$ python -q
>>> import numpy as np
>>> import numpy.linalg as la
>>> np.set_printoptions(precision=2, suppress=True, linewidth=160)
>>> m1 = np.loadtxt("arr.csv", delimiter=",")
>>> m1
array([[-1.11,  0.9 ,  1.5 ,  0.8 ],
       [ 0.33,  0.  ,  0.1 , -2.  ],
       [ 0.82, -0.9 , -0.6 , -0.5 ],
       [ 1.58, -1.6 ,  1.7 ,  0.6 ],
       [ 0.25, -0.1 ,  1.5 , -0.5 ],
       [ 0.2 , -0.2 , -0.8 ,  0.6 ],
       [ 0.7 , -0.1 , -0.6 ,  0.6 ],
       [ 0.06, -0.1 , -1.  , -0.1 ],
       [ 1.15, -1.4 ,  1.1 , -0.7 ],
       [ 0.23, -0.2 , -2.4 ,  0.7 ],
       [ 0.62, -0.9 , -2.1 , -0.3 ],
       [ 0.84, -0.7 , -2.7 ,  0.6 ],
       [-1.32,  1.4 ,  0.8 ,  0.6 ],
       [-1.74,  1.5 ,  1.6 ,  1.4 ],
       [-0.81,  0.7 , -0.2 ,  0.1 ],
       [ 0.47, -0.2 ,  0.8 ,  0.3 ],
       [-0.81,  1.  ,  0.3 , -0.5 ],
       [-0.11, -0.1 , -0.8 , -1.8 ],
       [ 0.91, -0.8 , -1.2 ,  1.2 ],
       [-0.18,  0.3 ,  0.5 ,  0.6 ]])
>>> B = np.c_[m1[:, :2] @ np.array([[2, -9], [-7, -6]]), np.array([4, 9, 2, -1, 7, 7, 9, -9, -3, 9, -2, -7, -1, 4, -7, 9, 3, -3, -6, -6])]
>>> B
array([[ -8.52,   4.59,   4.  ],
       [  0.66,  -2.97,   9.  ],
       [  7.94,  -1.98,   2.  ],
       [ 14.36,  -4.62,  -1.  ],
       [  1.2 ,  -1.65,   7.  ],
       [  1.8 ,  -0.6 ,   7.  ],
       [  2.1 ,  -5.7 ,   9.  ],
       [  0.82,   0.06,  -9.  ],
       [ 12.1 ,  -1.95,  -3.  ],
       [  1.86,  -0.87,   9.  ],
       [  7.54,  -0.18,  -2.  ],
       [  6.58,  -3.36,  -7.  ],
       [-12.44,   3.48,  -1.  ],
       [-13.98,   6.66,   4.  ],
       [ -6.52,   3.09,  -7.  ],
       [  2.34,  -3.03,   9.  ],
       [ -8.62,   1.29,   3.  ],
       [  0.48,   1.59,  -3.  ],
       [  7.42,  -3.39,  -6.  ],
       [ -2.46,  -0.18,  -6.  ]])
>>> la.norm(la.qr(m1)[0].T @ B, axis=0) ** 2 / ((B ** 2).sum(axis=0) + 1e-12)
array([1.  , 1.  , 0.25])
>>> np.round(la.norm(B - m1 @ la.lstsq(m1, B)[0], axis=0), 2) + 0
array([ 0.  ,  0.  , 23.66])
>>> np.round(la.lstsq(m1, B[:, 0])[0], 2) + 0
array([ 2., -7.,  0.,  0.])
>>> u, g = m1[5], m1[14]
>>> round(u @ g, 2)
np.float64(-0.08)
>>> u @ u
np.float64(1.08)
>>> p = (u @ g) / (u @ u) * u
>>> np.round(la.norm(u + g) ** 2 + la.norm(u - g) ** 2, 2)
np.float64(4.55)
>>> np.outer(u, g)
array([[-0.16,  0.14, -0.04,  0.02],
       [ 0.16, -0.14,  0.04, -0.02],
       [ 0.65, -0.56,  0.16, -0.08],
       [-0.49,  0.42, -0.12,  0.06]])
>>> J = np.load("sample5.npy")
>>> J
array([[-3.2 , -1.7 ,  5.03],
       [ 0.8 , -1.9 ,  5.68],
       [ 0.7 , -0.1 ,  0.24],
       [ 0.4 ,  0.9 , -2.73],
       [ 1.5 , -0.8 ,  2.39],
       [ 1.1 ,  0.9 , -2.63],
       [ 0.3 ,  2.4 , -7.11],
       [-0.7 , -0.6 ,  1.73],
       [-1.  ,  1.2 , -3.58],
       [-2.  ,  0.9 , -2.74],
       [-1.1 ,  0.8 , -2.28],
       [ 0.  ,  1.1 , -3.37],
       [-1.3 , -0.5 ,  1.56],
       [ 1.5 ,  0.4 , -1.23],
       [-0.5 ,  0.2 , -0.56],
       [ 0.  , -1.  ,  3.02],
       [ 0.3 ,  0.2 , -0.58],
       [-0.5 , -0.4 ,  1.2 ],
       [-2.3 , -1.9 ,  5.73],
       [ 0.  , -0.1 ,  0.27],
       [ 0.1 , -0.2 ,  0.61],
       [-2.1 , -0.3 ,  0.85],
       [ 0.4 ,  1.2 , -3.66],
       [ 0.3 , -0.8 ,  2.42],
       [-0.6 , -1.6 ,  4.79]])
>>> cen = J - J.mean(axis=0)
>>> left, sig, Vt = la.svd(cen, full_matrices=False)
>>> np.round((sig ** 2).sum() ** 2 / (sig ** 4).sum(), 2)
np.float64(1.21)
>>> sig
array([17.03,  5.61,  0.08])
>>> np.round(np.abs(Vt[-1]), 2) + 0
array([0.  , 0.95, 0.32])
>>> W2 = J[[14, 9]].astype(float)
>>> for _ in range(7):
...     lab = la.norm(J[:, None] - W2, axis=-1).argmin(axis=1)
...     W2 = np.array([J[lab == j].mean(axis=0) for j in range(2)])
... 
>>> lab
array([0, 0, 0, 1, 0, 1, 1, 0, 1, 1, 1, 1, 0, 1, 1, 0, 1, 0, 0, 0, 0, 0, 1, 0, 0])
>>> W2[1] - W2[0]
array([ 0.47,  1.78, -5.31])
>>> W2
array([[-0.52, -0.85,  2.54],
       [-0.05,  0.93, -2.77]])
>>> np.abs(W2[1] - W2[0]).argmax()
np.int64(2)
>>> np.bincount(lab)
array([14, 11])
